$ python -q
>>> import numpy as np
>>> np.set_printoptions(precision=1, suppress=True, linewidth=140, legacy="1.25")
>>> E = np.vander(np.arange(6) - 2, 4, increasing=True)
>>> E
array([[ 1, -2,  4, -8],
       [ 1, -1,  1, -1],
       [ 1,  0,  0,  0],
       [ 1,  1,  1,  1],
       [ 1,  2,  4,  8],
       [ 1,  3,  9, 27]])
>>> proj = E @ np.linalg.solve(E.T @ E, E.T)
>>> np.round((np.eye(6) - proj) @ E, 1) + 0
array([[0., 0., 0., 0.],
       [0., 0., 0., 0.],
       [0., 0., 0., 0.],
       [0., 0., 0., 0.],
       [0., 0., 0., 0.],
       [0., 0., 0., 0.]])
>>> round(float(np.linalg.norm(E, 2)), 1)
30.8
>>> np.round(np.linalg.norm(E, 1), 1), round(np.linalg.norm(E, np.inf), 1)
(45.0, 40.0)
>>> np.linalg.norm(E, axis=0)
array([ 2.4,  4.4, 10.7, 29.3])
>>> x = np.array([3, 0, 0, -3])
>>> y = E @ x
>>> np.round(np.linalg.pinv(E) @ E, 1) + 0
array([[1., 0., 0., 0.],
       [0., 1., 0., 0.],
       [0., 0., 1., 0.],
       [0., 0., 0., 1.]])
>>> np.round(np.linalg.lstsq(E, y)[0], 1) + 0
array([ 3.,  0.,  0., -3.])
>>> np.round(np.linalg.solve(E.T @ E, E.T @ y), 1) + 0
array([ 3.,  0.,  0., -3.])
>>> y
array([ 27,   6,   3,   0, -21, -78])
>>> rng = np.random.default_rng(83644)
>>> y = y + 0.3 * rng.normal(size=6)
>>> y
array([ 26.9,   6. ,   3.4,  -0.2, -20.9, -78. ])
>>> c, *_ = np.linalg.lstsq(E, y)
>>> c
array([ 3.2, -0.1, -0.1, -3. ])
>>> np.round(np.linalg.norm(y - E @ c), 1)
0.5
>>> c.round()
array([ 3., -0., -0., -3.])
>>> u = np.array([3, 3, 4, 9, 6, 7, 0, 9, 2, 1, 1]) + 0.5
>>> K = np.outer(u, u) / (u @ u)
>>> K.round(1) + 0
array([[0. , 0. , 0. , 0.1, 0.1, 0.1, 0. , 0.1, 0. , 0. , 0. ],
       [0. , 0. , 0. , 0.1, 0.1, 0.1, 0. , 0.1, 0. , 0. , 0. ],
       [0. , 0. , 0.1, 0.1, 0.1, 0.1, 0. , 0.1, 0. , 0. , 0. ],
       [0.1, 0.1, 0.1, 0.3, 0.2, 0.2, 0. , 0.3, 0.1, 0. , 0. ],
       [0.1, 0.1, 0.1, 0.2, 0.1, 0.1, 0. , 0.2, 0. , 0. , 0. ],
       [0.1, 0.1, 0.1, 0.2, 0.1, 0.2, 0. , 0.2, 0.1, 0. , 0. ],
       [0. , 0. , 0. , 0. , 0. , 0. , 0. , 0. , 0. , 0. , 0. ],
       [0.1, 0.1, 0.1, 0.3, 0.2, 0.2, 0. , 0.3, 0.1, 0. , 0. ],
       [0. , 0. , 0. , 0.1, 0. , 0.1, 0. , 0.1, 0. , 0. , 0. ],
       [0. , 0. , 0. , 0. , 0. , 0. , 0. , 0. , 0. , 0. , 0. ],
       [0. , 0. , 0. , 0. , 0. , 0. , 0. , 0. , 0. , 0. , 0. ]])
>>> idx = rng.permutation(11)
>>> idx
array([ 5,  4,  7,  0,  8,  1, 10,  9,  6,  2,  3])
>>> Y = K[idx][:, idx]
>>> np.trace(Y)
1.0
>>> round(np.linalg.det(Y), 1), round(float(np.linalg.det(K[idx])), 1)
(0.0, 0.0)
>>> Y.round(1) + 0
array([[0.2, 0.1, 0.2, 0.1, 0.1, 0.1, 0. , 0. , 0. , 0.1, 0.2],
       [0.1, 0.1, 0.2, 0.1, 0. , 0.1, 0. , 0. , 0. , 0.1, 0.2],
       [0.2, 0.2, 0.3, 0.1, 0.1, 0.1, 0. , 0. , 0. , 0.1, 0.3],
       [0.1, 0.1, 0.1, 0. , 0. , 0. , 0. , 0. , 0. , 0. , 0.1],
       [0.1, 0. , 0.1, 0. , 0. , 0. , 0. , 0. , 0. , 0. , 0.1],
       [0.1, 0.1, 0.1, 0. , 0. , 0. , 0. , 0. , 0. , 0. , 0.1],
       [0. , 0. , 0. , 0. , 0. , 0. , 0. , 0. , 0. , 0. , 0. ],
       [0. , 0. , 0. , 0. , 0. , 0. , 0. , 0. , 0. , 0. , 0. ],
       [0. , 0. , 0. , 0. , 0. , 0. , 0. , 0. , 0. , 0. , 0. ],
       [0.1, 0.1, 0.1, 0. , 0. , 0. , 0. , 0. , 0. , 0.1, 0.1],
       [0.2, 0.2, 0.3, 0.1, 0.1, 0.1, 0. , 0. , 0. , 0.1, 0.3]])
>>> np.allclose(Y, K)
False
>>> np.round(np.diag(Y), 1) + 0
array([0.2, 0.1, 0.3, 0. , 0. , 0. , 0. , 0. , 0. , 0.1, 0.3])
>>> np.round(np.sort(np.abs(np.linalg.eigvals(Y))), 1) + 0
array([0., 0., 0., 0., 0., 0., 0., 0., 0., 0., 1.])
